>>> import numpy as np
>>> np.set_printoptions(precision=2, suppress=True, linewidth=140, floatmode="fixed")
>>> def rd(a):
...     return np.round(a, 2) + 0
... 
>>> rng = np.random.default_rng(3867)
>>> feats = np.array([[5, 4, 5, 3, 5, 5, 8, 4, 8, 8, 5],
...     [9, 7, 5, 6, 2, 6, 0, 0, 2, 1, 6],
...     [6, 9, 7, 5, 8, 5, 0, 2, 9, 1, 1],
...     [8, 1, 1, 6, 9, 1, 3, 4, 4, 0, 1],
...     [6, 9, 3, 0, 7, 6, 3, 4, 3, 3, 3],
...     [0, 4, 2, 0, 7, 9, 1, 9, 7, 4, 4],
...     [4, 8, 8, 1, 3, 6, 8, 4, 0, 2, 7],
...     [0, 9, 0, 6, 0, 2, 5, 5, 1, 0, 9],
...     [3, 3, 3, 9, 0, 1, 5, 6, 3, 8, 8],
...     [1, 0, 6, 6, 8, 3, 4, 6, 5, 1, 8],
...     [5, 6, 1, 1, 1, 3, 8, 7, 0, 6, 6]]) * (rng.random((11, 11)) < 0.3)
>>> print(feats)
[[5 0 0 0 0 5 0 4 8 0 0]
 [9 0 0 6 0 6 0 0 0 0 0]
 [0 9 7 5 0 0 0 0 0 0 0]
 [8 0 0 0 9 0 0 0 0 0 0]
 [0 0 0 0 0 0 0 4 0 0 0]
 [0 0 0 0 0 0 0 0 7 0 0]
 [0 0 0 0 0 6 0 4 0 0 0]
 [0 0 0 0 0 0 0 0 0 0 0]
 [3 0 0 0 0 0 0 6 0 0 0]
 [0 0 0 0 0 0 0 0 0 1 0]
 [5 0 0 0 0 0 0 0 0 6 0]]
>>> # column 10 repeats column 6
>>> print(rd(np.trace(np.linalg.pinv(feats) @ feats)))
8.0
>>> print(np.allclose(feats[:-1].T @ np.linalg.lstsq(feats[:-1].T, feats[-1])[0], feats[-1]))
True
>>> try:
...     np.linalg.inv(feats)
... except np.linalg.LinAlgError as e:
...     print("failed:", e)
... 
failed: Singular matrix
>>> X = np.load("x.npy")
>>> print(X)
[[1 4 0 0]
 [3 7 0 0]
 [0 0 1 4]
 [0 0 3 7]]
>>> # 2 blocks once reordered
>>> print(np.einsum("ij,ji->", X, X))
148
>>> print(rd(np.linalg.det(2 * X)), rd(np.linalg.det(X)))
400.0 25.0
>>> print(rd(np.linalg.eigvals(X).sum().real))
16.0
>>> print(rd(np.linalg.det(X.T)))
25.0
>>> M2 = np.array([[3, 0, 3], [1, 1, 1]])
>>> C = np.kron(M2, X)
>>> print(np.linalg.matrix_rank(C))
8
>>> print(rd(np.linalg.norm(C, 2)), rd(np.linalg.norm(M2, 2) * np.linalg.norm(X, 2)))
38.74 38.74
>>> print(C.shape)
(8, 12)
>>> rk = np.linalg.matrix_rank(feats)
>>> print(rk)
8
>>> null = np.linalg.svd(feats)[2][rk:].T
>>> print(np.allclose(feats @ null, 0))
True
>>> print(rd(null @ null.T))
[[ 0.00  0.00  0.00  0.00  0.00  0.00  0.00  0.00  0.00  0.00  0.00]
 [ 0.00  0.38 -0.48  0.00  0.00  0.00  0.00  0.00  0.00  0.00  0.00]
 [ 0.00 -0.48  0.62  0.00  0.00  0.00  0.00  0.00  0.00  0.00  0.00]
 [ 0.00  0.00  0.00  0.00  0.00  0.00  0.00  0.00  0.00  0.00  0.00]
 [ 0.00  0.00  0.00  0.00  0.00  0.00  0.00  0.00  0.00  0.00  0.00]
 [ 0.00  0.00  0.00  0.00  0.00  0.00  0.00  0.00  0.00  0.00  0.00]
 [ 0.00  0.00  0.00  0.00  0.00  0.00  1.00  0.00  0.00  0.00  0.00]
 [ 0.00  0.00  0.00  0.00  0.00  0.00  0.00  0.00  0.00  0.00  0.00]
 [ 0.00  0.00  0.00  0.00  0.00  0.00  0.00  0.00  0.00  0.00  0.00]
 [ 0.00  0.00  0.00  0.00  0.00  0.00  0.00  0.00  0.00  0.00  0.00]
 [ 0.00  0.00  0.00  0.00  0.00  0.00  0.00  0.00  0.00  0.00  1.00]]
>>> print([int(np.linalg.matrix_rank(feats[:, :j + 1])) for j in range(11)])
[1, 2, 2, 3, 4, 5, 5, 6, 7, 8, 8]
